>>> import numpy as np
>>> from numpy import linalg as LA
>>> np.set_printoptions(precision=2, suppress=True, linewidth=140, floatmode="fixed")
>>> t = np.deg2rad(120)
>>> feats = np.eye(5)
>>> feats[np.ix_([1, 0], [1, 0])] = [[np.cos(t), -np.sin(t)], [np.sin(t), np.cos(t)]]
>>> feats
array([[-0.50,  0.87,  0.00,  0.00,  0.00],
       [-0.87, -0.50,  0.00,  0.00,  0.00],
       [ 0.00,  0.00,  1.00,  0.00,  0.00],
       [ 0.00,  0.00,  0.00,  1.00,  0.00],
       [ 0.00,  0.00,  0.00,  0.00,  1.00]])
>>> # splits into 4 blocks
>>> G = feats.T @ feats
>>> LA.svd(feats, compute_uv=False) ** 2
array([1.00, 1.00, 1.00, 1.00, 1.00])
>>> np.diag(G)
array([1.00, 1.00, 1.00, 1.00, 1.00])
>>> LA.eigvalsh(G)[::-1]
array([1.00, 1.00, 1.00, 1.00, 1.00])
>>> np.allclose(G, G.T)
True
>>> LA.matrix_rank(G)
np.int64(5)
>>> G.round(2) + 0
array([[1.00, 0.00, 0.00, 0.00, 0.00],
       [0.00, 1.00, 0.00, 0.00, 0.00],
       [0.00, 0.00, 1.00, 0.00, 0.00],
       [0.00, 0.00, 0.00, 1.00, 0.00],
       [0.00, 0.00, 0.00, 0.00, 1.00]])
>>> blk = np.stack([feats, -2 * feats, feats[::-1]])
>>> LA.matrix_rank(blk)
array([5, 5, 5])
>>> (feats != 0).astype(int)
array([[1, 1, 0, 0, 0],
       [1, 1, 0, 0, 0],
       [0, 0, 1, 0, 0],
       [0, 0, 0, 1, 0],
       [0, 0, 0, 0, 1]])
>>> (LA.matrix_power((feats != 0) + (feats.T != 0) + np.eye(5), 5) > 0).astype(int)
array([[1, 1, 0, 0, 0],
       [1, 1, 0, 0, 0],
       [0, 0, 1, 0, 0],
       [0, 0, 0, 1, 0],
       [0, 0, 0, 0, 1]])
>>> round(LA.det(feats), 2)
np.float64(1.0)
>>> x = np.array([0, -2, 1, -1, 2])
>>> np.abs(LA.eigvals(feats))
array([1.00, 1.00, 1.00, 1.00, 1.00])
>>> np.round(LA.det(feats), 2)
np.float64(1.0)
>>> [p for p in range(1, 25) if np.allclose(LA.matrix_power(feats, p), np.eye(5))]
[3, 6, 9, 12, 15, 18, 21, 24]
>>> 5 - LA.matrix_rank(feats - np.eye(5), tol=1e-8)
np.int64(3)
